>>> import numpy as np
>>> np.set_printoptions(precision=2, suppress=True, linewidth=100)
>>> B = np.array([[0, 2, 3, 0, 4, 1, 4, 3, 0],
...     [5, 0, 1, 2, 3, 0, 0, 5, 1],
...     [3, 3, 2, 1, 1, 2, 0, 4, 2],
...     [1, 0, 1, 4, 4, 4, 2, 1, 3],
...     [0, 1, 4, 5, 0, 0, 2, 1, 1],
...     [0, 2, 1, 4, 3, 3, 2, 3, 0],
...     [4, 5, 1, 3, 0, 4, 1, 3, 2],
...     [4, 4, 5, 4, 0, 1, 0, 0, 3],
...     [4, 1, 3, 3, 4, 3, 1, 4, 3]])
>>> K = np.triu(B)
>>> K
array([[0, 2, 3, 0, 4, 1, 4, 3, 0],
       [0, 0, 1, 2, 3, 0, 0, 5, 1],
       [0, 0, 2, 1, 1, 2, 0, 4, 2],
       [0, 0, 0, 4, 4, 4, 2, 1, 3],
       [0, 0, 0, 0, 0, 0, 2, 1, 1],
       [0, 0, 0, 0, 0, 3, 2, 3, 0],
       [0, 0, 0, 0, 0, 0, 1, 3, 2],
       [0, 0, 0, 0, 0, 0, 0, 0, 3],
       [0, 0, 0, 0, 0, 0, 0, 0, 3]])
>>> np.linalg.matrix_rank(K - K[0, 0] * np.eye(9))
np.int64(8)
>>> np.linalg.cond(K) > 100
np.True_
>>> np.argsort(-np.linalg.norm(K, axis=0).round(6), kind="stable")[:3]
array([7, 4, 8])
>>> np.linalg.matrix_rank(K, rtol=0.1)
np.int64(6)
>>> Uu, sigma, vt = np.linalg.svd(K, full_matrices=False)
>>> Uu.shape, sigma.shape, vt.shape
((9, 9), (9,), (9, 9))
>>> (sigma > 1e-8).sum()
np.int64(8)
>>> sigma
array([12.39,  5.77,  5.1 ,  3.89,  3.74,  2.13,  0.67,  0.13,  0.  ])
>>> np.abs(Uu[:, 0]).round(6).argmax()
np.int64(3)
>>> np.round(Uu.T @ K @ vt.T, 2) + 0
array([[12.39,  0.  ,  0.  ,  0.  ,  0.  ,  0.  ,  0.  ,  0.  ,  0.  ],
       [ 0.  ,  5.77,  0.  ,  0.  ,  0.  ,  0.  ,  0.  ,  0.  ,  0.  ],
       [ 0.  ,  0.  ,  5.1 ,  0.  ,  0.  ,  0.  ,  0.  ,  0.  ,  0.  ],
       [ 0.  ,  0.  ,  0.  ,  3.89,  0.  ,  0.  ,  0.  ,  0.  ,  0.  ],
       [ 0.  ,  0.  ,  0.  ,  0.  ,  3.74,  0.  ,  0.  ,  0.  ,  0.  ],
       [ 0.  ,  0.  ,  0.  ,  0.  ,  0.  ,  2.13,  0.  ,  0.  ,  0.  ],
       [ 0.  ,  0.  ,  0.  ,  0.  ,  0.  ,  0.  ,  0.67,  0.  ,  0.  ],
       [ 0.  ,  0.  ,  0.  ,  0.  ,  0.  ,  0.  ,  0.  ,  0.13,  0.  ],
       [ 0.  ,  0.  ,  0.  ,  0.  ,  0.  ,  0.  ,  0.  ,  0.  ,  0.  ]])
>>> np.round(vt @ vt.T, 2) + 0
array([[1., 0., 0., 0., 0., 0., 0., 0., 0.],
       [0., 1., 0., 0., 0., 0., 0., 0., 0.],
       [0., 0., 1., 0., 0., 0., 0., 0., 0.],
       [0., 0., 0., 1., 0., 0., 0., 0., 0.],
       [0., 0., 0., 0., 1., 0., 0., 0., 0.],
       [0., 0., 0., 0., 0., 1., 0., 0., 0.],
       [0., 0., 0., 0., 0., 0., 1., 0., 0.],
       [0., 0., 0., 0., 0., 0., 0., 1., 0.],
       [0., 0., 0., 0., 0., 0., 0., 0., 1.]])
